>>> import numpy as np
>>> import numpy.linalg as la
>>> np.set_printoptions(suppress=True, linewidth=120)
>>> def rd(a):
...     return np.round(a, 3) + 0
... 
>>> A = np.loadtxt("sample4.csv", delimiter=",")
>>> rd(A)
array([[-0.392,  0.021,  0.642,  0.145, -0.232, -0.52 , -0.296],
       [ 0.321, -0.574,  0.528, -0.202,  0.406,  0.239, -0.159],
       [ 0.   , -0.653, -0.492, -0.034, -0.294, -0.281, -0.407],
       [-0.713, -0.308,  0.027, -0.392, -0.12 ,  0.283,  0.385],
       [ 0.428, -0.096,  0.255, -0.027, -0.788,  0.155,  0.311],
       [ 0.143, -0.25 , -0.027,  0.079,  0.242, -0.623,  0.681],
       [-0.178, -0.278,  0.018,  0.881,  0.021,  0.316,  0.116]])
>>> # orthonormal columns
>>> rd(la.norm(A, 1)), rd(la.norm(A, np.inf))
(np.float64(2.419), np.float64(2.43))
>>> rd(la.norm(A) ** 2 / la.norm(A, 2) ** 2)
np.float64(7.0)
>>> rd(la.norm(A[6], 1)), rd(la.norm(A[6], np.inf))
(np.float64(1.809), np.float64(0.881))
>>> rd(la.norm(A, axis=1))
array([1., 1., 1., 1., 1., 1., 1.])
>>> print(A[6] @ A[0])
0.0
>>> rd(la.norm(A, 2))
np.float64(1.0)
>>> rd(la.norm(A[6] - A[0]))
np.float64(1.414)
>>> M2 = la.inv(A)
>>> rd(la.det(A) * la.det(M2))
np.float64(1.0)
>>> print(np.allclose(M2, A.T))
True
>>> rd(A @ M2)
array([[1., 0., 0., 0., 0., 0., 0.],
       [0., 1., 0., 0., 0., 0., 0.],
       [0., 0., 1., 0., 0., 0., 0.],
       [0., 0., 0., 1., 0., 0., 0.],
       [0., 0., 0., 0., 1., 0., 0.],
       [0., 0., 0., 0., 0., 1., 0.],
       [0., 0., 0., 0., 0., 0., 1.]])
>>> rd(M2)
array([[-0.392,  0.321,  0.   , -0.713,  0.428,  0.143, -0.178],
       [ 0.021, -0.574, -0.653, -0.308, -0.096, -0.25 , -0.278],
       [ 0.642,  0.528, -0.492,  0.027,  0.255, -0.027,  0.018],
       [ 0.145, -0.202, -0.034, -0.392, -0.027,  0.079,  0.881],
       [-0.232,  0.406, -0.294, -0.12 , -0.788,  0.242,  0.021],
       [-0.52 ,  0.239, -0.281,  0.283,  0.155, -0.623,  0.316],
       [-0.296, -0.159, -0.407,  0.385,  0.311,  0.681,  0.116]])
>>> rd(la.det(A) * M2)
array([[-0.392,  0.321,  0.   , -0.713,  0.428,  0.143, -0.178],
       [ 0.021, -0.574, -0.653, -0.308, -0.096, -0.25 , -0.278],
       [ 0.642,  0.528, -0.492,  0.027,  0.255, -0.027,  0.018],
       [ 0.145, -0.202, -0.034, -0.392, -0.027,  0.079,  0.881],
       [-0.232,  0.406, -0.294, -0.12 , -0.788,  0.242,  0.021],
       [-0.52 ,  0.239, -0.281,  0.283,  0.155, -0.623,  0.316],
       [-0.296, -0.159, -0.407,  0.385,  0.311,  0.681,  0.116]])
>>> print(rd(la.slogdet(A)[0]))
1.0
>>> print(rd(la.inv(M2)))
[[-0.392  0.021  0.642  0.145 -0.232 -0.52  -0.296]
 [ 0.321 -0.574  0.528 -0.202  0.406  0.239 -0.159]
 [ 0.    -0.653 -0.492 -0.034 -0.294 -0.281 -0.407]
 [-0.713 -0.308  0.027 -0.392 -0.12   0.283  0.385]
 [ 0.428 -0.096  0.255 -0.027 -0.788  0.155  0.311]
 [ 0.143 -0.25  -0.027  0.079  0.242 -0.623  0.681]
 [-0.178 -0.278  0.018  0.881  0.021  0.316  0.116]]
>>> u = np.array([-2, 1, -3, 2, 2, -2, -3])
>>> M2 = A + np.outer(u, np.eye(7)[1])
>>> rd(la.det(M2) / la.det(A)), rd(1 + la.solve(A, u)[1])
(np.float64(2.865), np.float64(2.865))
>>> rd(M2)
array([[-0.392, -1.979,  0.642,  0.145, -0.232, -0.52 , -0.296],
       [ 0.321,  0.426,  0.528, -0.202,  0.406,  0.239, -0.159],
       [ 0.   , -3.653, -0.492, -0.034, -0.294, -0.281, -0.407],
       [-0.713,  1.692,  0.027, -0.392, -0.12 ,  0.283,  0.385],
       [ 0.428,  1.904,  0.255, -0.027, -0.788,  0.155,  0.311],
       [ 0.143, -2.25 , -0.027,  0.079,  0.242, -0.623,  0.681],
       [-0.178, -3.278,  0.018,  0.881,  0.021,  0.316,  0.116]])
>>> la.matrix_rank(M2 - A)
np.int64(1)
>>> la.matrix_rank(la.inv(M2) - la.inv(A), tol=1e-8)
np.int64(1)
